$ python -q
>>> import numpy as np
>>> import numpy.linalg as la
>>> np.set_printoptions(suppress=True, linewidth=100)
>>> mat = np.load("data.npy")
>>> mat
array([[-2.3,  5.9,  0.3],
       [ 0.9,  3.4, -3. ],
       [-4.1,  4.9,  2.7],
       [-1.8,  3.5,  0.1],
       [ 0.3,  2.5, -2.3],
       [-2.2,  1.3,  2.4],
       [ 3.3, -7.3, -2.2],
       [-3.3,  4.7,  2.8],
       [ 2.1, -1.5, -3.1],
       [ 1.1, -0.6, -0.6],
       [-3. ,  1.7,  2.5],
       [-2.5,  2.7,  2.1],
       [-2.1,  3.5,  1.7],
       [ 2.3, -0.6, -2.3],
       [-0.4, -2.4,  1.8],
       [-4.5,  8.8,  2.9],
       [ 0.9, -4.9,  0.5],
       [-1.5, -0.7,  2.5],
       [ 4. , -5.9, -3.2],
       [ 2.2, -1.4, -3.2],
       [ 0.7,  1.2, -1.6],
       [-0.7,  0.9,  0.6],
       [-0.2,  0.8, -1.1],
       [-2.2,  0.3,  2.5],
       [ 0.4, -5.6,  1.8],
       [ 3.8, -4. , -2.9]])
>>> A2 = np.c_[mat[:, :2] @ np.array([[0, 2], [0, 1]]), np.array([0, -3, -3, -2, 0, 1, -3, -3, 0, 0, 0, -2, 2, -3, -2, -1, -2, -3, 2, 3, -3, 1, 2, 0, 2, -1])]
>>> A2.round(1)
array([[ 0. ,  1.3,  0. ],
       [ 0. ,  5.2, -3. ],
       [ 0. , -3.3, -3. ],
       [ 0. , -0.1, -2. ],
       [ 0. ,  3.1,  0. ],
       [ 0. , -3.1,  1. ],
       [ 0. , -0.7, -3. ],
       [ 0. , -1.9, -3. ],
       [ 0. ,  2.7,  0. ],
       [ 0. ,  1.6,  0. ],
       [ 0. , -4.3,  0. ],
       [ 0. , -2.3, -2. ],
       [ 0. , -0.7,  2. ],
       [ 0. ,  4. , -3. ],
       [ 0. , -3.2, -2. ],
       [ 0. , -0.2, -1. ],
       [ 0. , -3.1, -2. ],
       [ 0. , -3.7, -3. ],
       [ 0. ,  2.1,  2. ],
       [ 0. ,  3. ,  3. ],
       [ 0. ,  2.6, -3. ],
       [ 0. , -0.5,  1. ],
       [ 0. ,  0.4,  2. ],
       [ 0. , -4.1,  0. ],
       [ 0. , -4.8,  2. ],
       [ 0. ,  3.6, -1. ]])
>>> la.matrix_rank(np.c_[mat, A2])
np.int64(4)
>>> X = np.array([[0.0, 7.0, 0.0], [1.0, 6.0, 0.0], [0.0, 0.0, 1.0]])
>>> X
array([[0., 7., 0.],
       [1., 6., 0.],
       [0., 0., 1.]])
>>> rng = np.random.default_rng(21)
>>> labels = rng.permutation(3)
>>> A2 = X[:, labels] * rng.choice([-1, 1], 3)
>>> A2
array([[-7.,  0., -0.],
       [-6.,  1., -0.],
       [-0.,  0., -1.]])
>>> U, _, Vh = la.svd(X.T @ A2)
>>> print(np.round(la.lstsq(X, A2)[0], 1) + 0)
[[ 0.  1.  0.]
 [-1.  0.  0.]
 [ 0.  0. -1.]]
>>> labels
array([1, 0, 2])
>>> A2[:, 3]
Traceback (most recent call last):
  File "<python-input-17>", line 1, in <module>
    A2[:, 3]
    ~~^^^^^^
IndexError: index 3 is out of bounds for axis 1 with size 3
>>> A2 - A2[0]
array([[ 0.,  0.,  0.],
       [ 1.,  1.,  0.],
       [ 7.,  0., -1.]])
>>> A2.shape
(3, 3)
>>> round(float(la.norm(A2)), 1)
9.3
>>> print(np.abs(A2).max())
7.0
>>> np.round(la.svd(A2, compute_uv=False), 1)
array([9.2, 1. , 0.8])
>>> np.count_nonzero(A2)
np.int64(4)
>>> np.round(A2.mean(axis=0), 1)
array([-4.3,  0.3, -0.3])
>>> hat = np.triu(np.array([[3, 0, 1], [2, 0, 1], [3, 2, 2]]), 1) + np.eye(3)
>>> A2 = hat @ X @ la.inv(hat)
>>> hat @ X - X @ hat
array([[ 0.,  0., -6.],
       [ 0.,  0., -6.],
       [ 0.,  0.,  0.]])
>>> arr = np.load("layer19.npy")
>>> arr
array([[ 0.,  0., -2.,  0.,  2.],
       [ 0.,  0.,  0., -2.,  1.],
       [-2.,  0.,  0.,  0.,  0.],
       [ 0., -2.,  0.,  0.,  0.],
       [ 2.,  1.,  0.,  0.,  0.]])
>>> evals, evecs = la.eigh(arr)
>>> x0 = np.array([1, -1, -3, 0, 1])
>>> np.round(evecs * np.maximum(evals, 0) @ evecs.T, 1) + 0
array([[ 1.4,  0.2, -1. ,  0. ,  1. ],
       [ 0.2,  1.1,  0. , -1. ,  0.5],
       [-1. ,  0. ,  0.7, -0.1, -0.7],
       [ 0. , -1. , -0.1,  0.9, -0.3],
       [ 1. ,  0.5, -0.7, -0.3,  0.8]])
>>> (np.sign(evecs[:, -1].round(6)) == np.sign(evecs[0, -1].round(6))).astype(int)
array([1, 1, 0, 0, 1])
>>> np.round(la.eigvalsh(arr[1:, 1:]), 1)
array([-2.2,  0. ,  0. ,  2.2])
>>> U, sv, Vh = la.svd(arr)
>>> np.argmax(sv[:-1] / (sv[1:] + 1e-6)) + 1
np.int64(4)
>>> A2 = U[:, :4] @ np.diag(sv[:4]) @ Vh[:4]
>>> A2.round(1) + 0
array([[ 0.,  0., -2.,  0.,  2.],
       [ 0.,  0.,  0., -2.,  1.],
       [-2.,  0.,  0.,  0.,  0.],
       [ 0., -2.,  0.,  0.,  0.],
       [ 2.,  1.,  0.,  0.,  0.]])
>>> round(float(np.abs(arr - A2).max()), 1)
0.0
>>> round(la.norm(arr - A2, 2), 1), np.round(sv[4], 1)
(np.float64(0.0), np.float64(0.0))
>>> round(la.norm(arr - A2) / la.norm(arr), 1)
np.float64(0.0)
>>> evals, evecs = la.eigh(arr)
>>> evals.round(1) + 0
array([-3., -2.,  0.,  2.,  3.])
>>> np.round(evecs @ np.diag(evals) @ evecs.T, 1) + 0
array([[ 0.,  0., -2.,  0.,  2.],
       [ 0.,  0.,  0., -2.,  1.],
       [-2.,  0.,  0.,  0.,  0.],
       [ 0., -2.,  0.,  0.,  0.],
       [ 2.,  1.,  0.,  0.,  0.]])
>>> print(np.unique(evals.round(6) + 0, return_counts=True)[1])
[1 1 1 1 1]
>>> print(np.round(la.eigvalsh(arr + 3 * np.eye(5)), 1) + 0)
[0. 1. 3. 5. 6.]
>>> np.abs(evecs[:, -1]).round(6).argmax()
np.int64(0)
>>> print(np.round(la.svd(arr, compute_uv=False), 1) + 0)
[3. 3. 2. 2. 0.]
>>> np.round(la.eigvalsh(arr @ arr), 1) + 0
array([0., 4., 4., 9., 9.])
>>> np.round(evecs.T @ evecs, 1) + 0
array([[1., 0., 0., 0., 0.],
       [0., 1., 0., 0., 0.],
       [0., 0., 1., 0., 0.],
       [0., 0., 0., 1., 0.],
       [0., 0., 0., 0., 1.]])
>>> A2 = np.array([[3, 2], [-1, 2], [0, 2], [3, 3], [-1, -1]])
>>> print(np.einsum("ij,ij->i", arr, arr))
[8. 5. 4. 4. 5.]
>>> np.vstack([arr, A2.T]).shape
(7, 5)
>>> A2.T @ arr.T
array([[-2., -7., -6.,  2.,  5.],
       [-6., -7., -4., -4.,  6.]])
>>> print(np.einsum("ik,kj->ij", arr, A2))
[[-2. -6.]
 [-7. -7.]
 [-6. -4.]
 [ 2. -4.]
 [ 5.  6.]]
>>> J = np.load("arr.npy")
>>> J
array([[-1.,  0.,  0.],
       [ 0., -1.,  0.],
       [ 0.,  0.,  1.]])
>>> x0 = np.array([-8, 7, 0])
>>> round(float(la.det(J)), 1)
1.0
>>> J.T @ (J @ x0)
array([-8.,  7.,  0.])
>>> [p for p in range(1, 25) if np.allclose(la.matrix_power(J, p), np.eye(3))]
[2, 4, 6, 8, 10, 12, 14, 16, 18, 20, 22, 24]
>>> A2 = np.array([[0, 0, 1], [2, 2, 2]])
>>> cent = np.kron(A2, X)
>>> cent.shape
(6, 9)
>>> la.matrix_rank(cent)
np.int64(6)
>>> cent
array([[ 0.,  0.,  0.,  0.,  0.,  0.,  0.,  7.,  0.],
       [ 0.,  0.,  0.,  0.,  0.,  0.,  1.,  6.,  0.],
       [ 0.,  0.,  0.,  0.,  0.,  0.,  0.,  0.,  1.],
       [ 0., 14.,  0.,  0., 14.,  0.,  0., 14.,  0.],
       [ 2., 12.,  0.,  2., 12.,  0.,  2., 12.,  0.],
       [ 0.,  0.,  2.,  0.,  0.,  2.,  0.,  0.,  2.]])
>>> labels = rng.permutation(3)
>>> A2 = mat[:, labels] * rng.choice([-1, 1], 3)
>>> A2
array([[-5.9, -2.3,  0.3],
       [-3.4,  0.9, -3. ],
       [-4.9, -4.1,  2.7],
       [-3.5, -1.8,  0.1],
       [-2.5,  0.3, -2.3],
       [-1.3, -2.2,  2.4],
       [ 7.3,  3.3, -2.2],
       [-4.7, -3.3,  2.8],
       [ 1.5,  2.1, -3.1],
       [ 0.6,  1.1, -0.6],
       [-1.7, -3. ,  2.5],
       [-2.7, -2.5,  2.1],
       [-3.5, -2.1,  1.7],
       [ 0.6,  2.3, -2.3],
       [ 2.4, -0.4,  1.8],
       [-8.8, -4.5,  2.9],
       [ 4.9,  0.9,  0.5],
       [ 0.7, -1.5,  2.5],
       [ 5.9,  4. , -3.2],
       [ 1.4,  2.2, -3.2],
       [-1.2,  0.7, -1.6],
       [-0.9, -0.7,  0.6],
       [-0.8, -0.2, -1.1],
       [-0.3, -2.2,  2.5],
       [ 5.6,  0.4,  1.8],
       [ 4. ,  3.8, -2.9]])
>>> U, _, Vh = la.svd(mat.T @ A2)
>>> labels
array([1, 0, 2])
>>> np.flatnonzero(la.matrix_power((J != 0) + (J.T != 0) + np.eye(3), 3)[1])
array([1])
>>> round(la.det(J), 1)
np.float64(1.0)
>>> print((J != 0).astype(int))
[[1 0 0]
 [0 1 0]
 [0 0 1]]
>>> np.round(np.sort(la.eigvals(J).real), 1)
array([-1., -1.,  1.])
>>> A2 = J / np.sqrt((J ** 2).mean(axis=1, keepdims=True))
>>> print(np.round(la.norm(A2, axis=1), 1))
[1.7 1.7 1.7]
>>> A2[0].round(1)
array([-1.7,  0. ,  0. ])
>>> np.round(J - J.mean(axis=1, keepdims=True), 1)
array([[-0.7,  0.3,  0.3],
       [ 0.3, -0.7,  0.3],
       [-0.3, -0.3,  0.7]])
>>> cent = np.sign(np.array([[0, 2, 1, -3], [0, -3, 1, -2], [0, 1, -3, -1], [1, 0, 3, 3]]))
>>> A2 = (np.tril(cent, -1) + np.eye(4)) @ (np.triu(cent, 1) + np.eye(4))
>>> evals = np.array([-1, -3, 2, -3])
>>> feats = np.rint(A2 * evals @ la.inv(A2)) + 0
>>> feats
array([[ -6.,  -2.,   0.,   5.],
       [ -5.,  -3.,   0.,   5.],
       [-10.,   0.,  -3.,  10.],
       [ -8.,  -2.,   0.,   7.]])
>>> labels = rng.permutation(4)
>>> labels
array([2, 0, 3, 1])
>>> A2 = feats[labels][:, labels]
>>> round(float(la.det(A2)), 1), round(la.det(feats[labels]), 1)
(-18.0, np.float64(18.0))
>>> print(A2)
[[ -3. -10.  10.   0.]
 [  0.  -6.   5.  -2.]
 [  0.  -8.   7.  -2.]
 [  0.  -5.   5.  -3.]]
>>> W0 = np.loadtxt("m.csv", delimiter=",")
>>> W0
array([[-3., -2., -1.,  0.,  1.],
       [ 2.,  3.,  4.,  5.,  6.],
       [ 7.,  8.,  9., 10., 11.],
       [12., 13., 14., 15., 16.],
       [17., 18., 19., 20., 21.]])
>>> np.round(W0 @ la.pinv(W0) @ W0, 1) + 0
array([[-3., -2., -1.,  0.,  1.],
       [ 2.,  3.,  4.,  5.,  6.],
       [ 7.,  8.,  9., 10., 11.],
       [12., 13., 14., 15., 16.],
       [17., 18., 19., 20., 21.]])
>>> la.lstsq(W0[:-1].T, W0[-1])[2]
np.int32(2)
>>> np.abs(np.diag(la.qr(W0)[1])) > 1e-9
array([ True,  True, False, False, False])
>>> rank = la.matrix_rank(W0)
>>> print(rank)
2
>>> ns = la.svd(W0)[2][rank:].T
>>> ns.shape
(5, 3)
>>> [int(la.matrix_rank(W0[:, :j + 1])) for j in range(5)]
[1, 2, 2, 2, 2]
>>> print(np.round(ns @ ns.T, 1) + 0)
[[ 0.4 -0.4 -0.2  0.   0.2]
 [-0.4  0.7 -0.2 -0.1  0. ]
 [-0.2 -0.2  0.8 -0.2 -0.2]
 [ 0.  -0.1 -0.2  0.7 -0.4]
 [ 0.2  0.  -0.2 -0.4  0.4]]
>>> np.round(W0 @ ns, 1) + 0
array([[0., 0., 0.],
       [0., 0., 0.],
       [0., 0., 0.],
       [0., 0., 0.],
       [0., 0., 0.]])
>>> [int(la.matrix_rank(W0[:i])) for i in range(1, len(W0) + 1)]
[1, 2, 2, 2, 2]
>>> [int(la.matrix_rank(np.delete(W0, i, axis=0))) for i in range(5)]
[2, 2, 2, 2, 2]
>>> np.allclose(W0 @ ns, 0)
True
>>> D = la.norm(mat[:, None] - mat[None], axis=-1)
>>> np.flatnonzero(D[13] < D.mean() / 2)
array([ 8,  9, 13, 19, 20])
>>> print(la.matrix_rank(D ** 2))
5
>>> print(D[:5, :5].round(1))
[[0.  5.2 3.2 2.5 5. ]
 [5.2 0.  7.7 4.1 1.3]
 [3.2 7.7 0.  3.7 7.1]
 [2.5 4.1 3.7 0.  3.3]
 [5.  1.3 7.1 3.3 0. ]]
>>> D.shape
(26, 26)
>>> np.round(la.norm(mat, axis=1), 1)
array([ 6.3,  4.6,  6.9,  3.9,  3.4,  3.5,  8.3,  6.4,  4. ,  1.4,  4.3,  4.2,  4.4,  3.3,  3. ,
       10.3,  5. ,  3. ,  7.8,  4.1,  2.1,  1.3,  1.4,  3.3,  5.9,  6.2])
>>> np.argsort(-la.norm(W0, axis=0).round(6), kind="stable")[:3]
array([4, 3, 2])
>>> la.matrix_rank(W0, rtol=0.1)
np.int64(1)
>>> round(float(la.norm(W0, 2) / la.norm(W0)), 1)
1.0
>>> la.cond(W0) > 100
np.True_
>>> print(round(float(la.norm(W0[1], 1)), 1), round(la.norm(W0[1], np.inf), 1))
20.0 6.0
>>> la.norm(W0, axis=1).argmax()
np.int64(4)
>>> data = np.array([[0, 3, 4], [5, 2, 1], [4, 4, 1], [0, 0, 5], [2, 3, 5]])
>>> data
array([[0, 3, 4],
       [5, 2, 1],
       [4, 4, 1],
       [0, 0, 5],
       [2, 3, 5]])
>>> A2 = np.c_[data[:, :2] @ np.array([[0, 3], [0, 0]]), np.array([-2, -4, -4, -5, 0])]
>>> A2
array([[ 0,  0, -2],
       [ 0, 15, -4],
       [ 0, 12, -4],
       [ 0,  0, -5],
       [ 0,  6,  0]])
>>> la.matrix_rank(np.c_[data, A2])
np.int64(4)
>>> np.round(la.norm(la.qr(data)[0].T @ A2, axis=0) ** 2 / ((A2 ** 2).sum(axis=0) + 1e-12), 1)
array([0. , 1. , 0.7])
>>> A2 = data / la.norm(data, axis=1, keepdims=True)
>>> G = A2 @ A2.T
>>> print(G.round(1))
[[1.  0.4 0.6 0.8 0.9]
 [0.4 1.  0.9 0.2 0.6]
 [0.6 0.9 1.  0.2 0.7]
 [0.8 0.2 0.2 1.  0.8]
 [0.9 0.6 0.7 0.8 1. ]]
>>> round(np.degrees(np.arccos(np.clip(G[4, 3], -1, 1))), 1)
np.float64(35.8)
>>> np.argwhere(np.triu(np.abs(G) > 0.95, 1))
array([], shape=(0, 2), dtype=int64)
>>> x0 = np.array([-4, 7, -5])
>>> (data @ x0).argmax()
np.int64(2)
>>> data @ (2 * x0)
array([  2, -22,  14, -50, -24])
>>> (data * x0).sum(axis=1)
array([  1, -11,   7, -25, -12])
>>> np.sign((data @ x0).round(6))
array([ 1, -1,  1, -1, -1])
>>> la.norm(data @ x0) <= la.norm(data, 2) * la.norm(x0) + 1e-9
np.True_
>>> print(data @ np.eye(3)[1])
[3. 2. 4. 0. 3.]
>>> m1 = np.load("case14.npy")
>>> m1.round(1) + 0
array([[ 0.3, -0.5, -0.3, -0.7, -0.1],
       [-0.5,  0.6, -0.2, -0.5, -0.1],
       [-0.3, -0.2,  0.9, -0.3,  0. ],
       [-0.7, -0.5, -0.3,  0.3, -0.1],
       [-0.1, -0.1,  0. , -0.1,  1. ]])
>>> round(float(np.abs(la.eigvals(m1)).max()), 1)
1.0
>>> print(np.round(np.sort(np.abs(la.eigvals(m1))), 1))
[1. 1. 1. 1. 1.]
>>> print(np.allclose(m1 @ m1.T, m1.T @ m1))
True
>>> np.trace(m1)
np.float64(3.0)
>>> round(float(la.det(m1)), 1)
-1.0
>>> np.allclose(m1, m1.T)
True
